% python3 -q
>>> import numpy as np
>>> np.set_printoptions(precision=2, suppress=True, linewidth=120)
>>> F = np.loadtxt("dump.csv", delimiter=",")
>>> F
array([[ 2.,  2.,  2.,  2.,  2.,  2.],
       [-1.,  2., -1.,  2., -1.,  2.],
       [-1., -1., -1., -1., -1., -1.],
       [ 2.,  2.,  2.,  2.,  2.,  2.],
       [-1.,  2., -1.,  2., -1.,  2.],
       [-1., -1., -1., -1., -1., -1.]])
>>> # null space of dimension 4
>>> left, sig, Vh = np.linalg.svd(F)
>>> np.argmax(sig[:-1] / (sig[1:] + 1e-6)) + 1
np.int64(2)
>>> sig.round(2) + 0
array([8.07, 4.99, 0.  , 0.  , 0.  , 0.  ])
>>> Y = left[:, :2] @ np.diag(sig[:2]) @ Vh[:2]
>>> round(np.abs(F - Y).max(), 2)
np.float64(0.0)
>>> np.linalg.matrix_rank(F, rtol=0.05)
np.int64(2)
>>> np.allclose(F[:-1].T @ np.linalg.lstsq(F[:-1].T, F[-1])[0], F[-1])
True
>>> np.linalg.lstsq(F[:-1].T, F[-1])[2]
np.int32(2)
>>> u = np.array([0, 7, 9, -6, -7, -7])
>>> r1 = np.array([4, 1, 2, 9, 0])
>>> feats = np.outer(u, r1)
>>> feats
array([[  0,   0,   0,   0,   0],
       [ 28,   7,  14,  63,   0],
       [ 36,   9,  18,  81,   0],
       [-24,  -6, -12, -54,   0],
       [-28,  -7, -14, -63,   0],
       [-28,  -7, -14, -63,   0]])
>>> # null space of dimension 4
>>> left, sig, Vh = np.linalg.svd(feats)
>>> evecs = Vh[:(sig > 1e-8).sum()]
>>> rng = np.random.default_rng(12276)
>>> vec = feats[3] + 3 * feats[1] + rng.integers(2) * np.eye(5)[1]
>>> vec
array([ 60.,  16.,  30., 135.,   0.])
>>> np.allclose(evecs.T @ evecs @ vec, vec)
False
>>> np.linalg.matrix_rank(np.vstack([feats, vec]))
np.int64(2)
>>> round(float(np.linalg.norm(vec - evecs.T @ evecs @ vec)), 2)
1.0
>>> np.linalg.matrix_rank(feats, rtol=0.1)
np.int64(1)
>>> print(np.allclose(feats[:-1].T @ np.linalg.lstsq(feats[:-1].T, feats[-1])[0], feats[-1]))
True
>>> print(np.abs(np.diag(np.linalg.qr(feats)[1])) > 1e-9)
[ True False False False False]
>>> round(float(np.trace(np.linalg.pinv(feats) @ feats)), 2)
1.0
>>> np.linalg.lstsq(feats[:-1].T, feats[-1])[2]
np.int32(1)
>>> m1 = np.load("w.npy")
>>> print(m1)
[[ -1.4  -0.2  -0.1   0.3   0.7  -1.2   0.9  -0.3   0.4   0.9  -0.5  -0.2  -0.3  -1.4   1.4]
 [ 30.   16.   -4.   24.    4.    8.  -26.    0.  -36.    0.  -28.   -4.    8.  -26.   -6. ]
 [ -0.4  -1.4  -0.3   0.3  -0.2  -2.3   0.2   1.    0.5   1.9  -0.8  -1.3   1.4   1.8  -0.9]
 [  0.   -0.4  -0.8   0.1   0.3   1.   -0.3   0.8   0.4   2.   -0.1  -0.3   0.7   0.8   0.2]
 [  0.8   0.    0.8  -1.9   1.2   1.2   1.7  -1.2  -0.4   0.    0.3   1.2  -0.6   0.    0. ]
 [  0.7   0.9  -0.1   0.7   1.6  -0.9  -1.   -0.9  -2.6  -0.6  -1.7  -1.1  -1.9  -0.5   0.9]
 [  0.    0.1  -1.7  -0.3   0.1  -1.1  -1.   -0.6  -1.    0.3  -1.    1.    0.2  -1.    0.2]
 [  0.7  -1.8  -0.9  -0.3  -0.2   1.1  -0.1  -0.7  -0.1   1.   -0.4   0.1  -1.    0.3  -1.1]
 [  0.8  -0.5  -1.    2.2  -0.8  -0.5   0.6   0.6  -2.   -0.3   0.    0.9  -0.4  -0.9   0.2]
 [  0.4   0.4  -0.7  -1.2  -0.7  -0.8  -2.9   1.2   1.2   0.6   1.4  -1.2  -1.7   1.    0.1]
 [ -1.1   0.1   0.7  -2.1  -0.9   0.1   0.8  -0.7   0.8   0.6   0.1  -0.5   0.4   0.5   1. ]
 [ -0.2  -1.    1.8   1.    1.5  -0.9  -0.1  -0.6   2.    0.1   0.4  -0.3  -0.6   0.   -1.1]
 [  1.8   0.   -0.8  -0.4  -1.7   0.9  -0.5  -0.4   0.6   1.1   2.6   0.3   0.2  -0.9  -0.3]
 [  0.4   0.6   0.    0.1   0.8  -0.6   0.4   0.9   0.6   0.2   0.6  -0.6  -2.5  -0.1  -1.4]
 [  0.6   0.8  -0.1  -1.8  -0.5   0.5   1.4   0.2  -0.4   0.3   0.    0.   -1.3   0.7   0.1]
 [  0.8  -0.2   0.1   0.8  -1.2  -0.8   1.1   0.3   0.8  -1.1  -2.4   0.7   0.4   0.8   0.4]
 [  0.    0.3  -0.5  -1.3  -0.3  -0.1   1.3  -1.1  -1.2   0.1   0.4  -0.8  -1.   -0.3  -0.1]
 [  0.1   2.    0.6   0.4  -0.9  -1.1   0.    0.3  -0.8   0.6  -2.1   2.5  -0.2   1.9   0.4]
 [  1.2   0.1  -1.6  -1.4  -0.9  -1.5   0.7   0.8   0.8   1.9   0.5  -0.2   0.    1.2  -2. ]
 [ -0.6  -0.2  -0.4  -1.2   1.1  -0.4   0.    1.8  -1.1  -0.4   0.    0.3  -1.7   0.2   0.2]
 [  0.1   0.6   0.7   0.2  -0.2  -1.   -1.8  -0.5   1.    1.    0.7   0.2   0.    0.6  -0.7]
 [  1.4   0.4  -0.1   1.3  -1.   -1.   -0.8   0.   -1.1   0.6  -1.6  -0.5   0.2  -0.9   0.2]
 [  0.7  -1.   -0.5   0.   -1.3   0.7   0.5  -0.5  -0.5   0.2   0.3  -0.4   3.6  -0.2  -0.1]]
>>> proj = m1 @ np.linalg.solve(m1.T @ m1, m1.T)
>>> np.round(np.linalg.eigvalsh(proj), 2) + 0
array([0., 0., 0., 0., 0., 0., 0., 0., 1., 1., 1., 1., 1., 1., 1., 1., 1., 1., 1., 1., 1., 1., 1.])
>>> print(np.allclose(proj @ proj, proj))
True
>>> proj @ m1[:, 4]
array([ 0.7,  4. , -0.2,  0.3,  1.2,  1.6,  0.1, -0.2, -0.8, -0.7, -0.9,  1.5, -1.7,  0.8, -0.5, -1.2, -0.3, -0.9,
       -0.9,  1.1, -0.2, -1. , -1.3])
